$ python3 -q
>>> import numpy as np
>>> from numpy import linalg as LA
>>> np.set_printoptions(precision=4, suppress=True, linewidth=120)
>>> tidy = lambda a: np.round(a, 4) + 0
>>> data = np.array([[2, 3, 4, 1], [0, -3, 3, 0], [-5, 4, -5, 0], [-5, -3, 2, 3]])
>>> r0 = np.array([3, 3, 1])
>>> print(np.polyval(r0, data[3]))
[61 19 19 37]
>>> print(np.array([np.convolve(row, r0, "same") for row in data]))
[[ 15  23  18   7]
 [ -9   0   6   3]
 [ -3  -8 -11  -5]
 [-24  -8  12  11]]
>>> A = np.load("m.npy")
>>> print(A)
[[-2. -3. -3.]
 [-3. -2. -3.]
 [-3. -3. -2.]]
>>> O, r_ = LA.qr(A)
>>> print(tidy(r_))
[[ 4.6904  4.4772  4.4772]
 [ 0.     -1.3981 -0.6828]
 [ 0.      0.      1.22  ]]
>>> print(O.shape, r_.shape)
(3, 3) (3, 3)
>>> print(tidy(abs(r_[0, 0])), tidy(LA.norm(A[:, 0])))
4.6904 4.6904
>>> print(tidy(O.T @ O))
[[1. 0. 0.]
 [0. 1. 0.]
 [0. 0. 1.]]
>>> O = r_.astype(float).copy()
>>> for j in range(3):
...     O[:, j] -= O[:, :j] @ (O[:, :j].T @ O[:, j])
...     O[:, j] /= LA.norm(O[:, j])
... 
>>> print(O)
[[ 1.  0.  0.]
 [ 0. -1.  0.]
 [ 0.  0.  1.]]
>>> print(O.T @ O)
[[1. 0. 0.]
 [0. 1. 0.]
 [0. 0. 1.]]
>>> basis = np.sign(np.array([[0, 3, 1, 2], [1, 1, 1, 0], [1, 0, 3, 1], [3, 1, 3, 3]]))
>>> B = (np.tril(basis, -1) + np.eye(4)) @ (np.triu(basis, 1) + np.eye(4))
>>> ev = np.array([3, -3, 1, -2])
>>> X = np.rint(B * ev @ LA.inv(B)) + 0
>>> print(X)
[[ -4.   3.  13.  -9.]
 [ -9.   4.  21. -13.]
 [ -8.   6.  17. -12.]
 [-15.   9.  27. -18.]]
>>> print(tidy(LA.norm(X, axis=0)))
[19.6469 11.9164 40.3485 26.7955]
>>> print(tidy(LA.norm(X, 1)), tidy(LA.norm(X, np.inf)))
78.0 69.0
>>> print(LA.norm(X, axis=1).argmax())
3
>>> print(tidy(LA.norm(X, axis=1)))
[16.5831 26.5895 23.0868 36.8646]
>>> print(tidy(LA.norm(X) ** 2 / LA.norm(X, 2) ** 2))
1.0055
>>> print(tidy(LA.norm(X[0], 1)), tidy(LA.norm(X[0], np.inf)))
29.0 13.0
>>> print(tidy(LA.norm(X[0] - X[1])))
10.2956
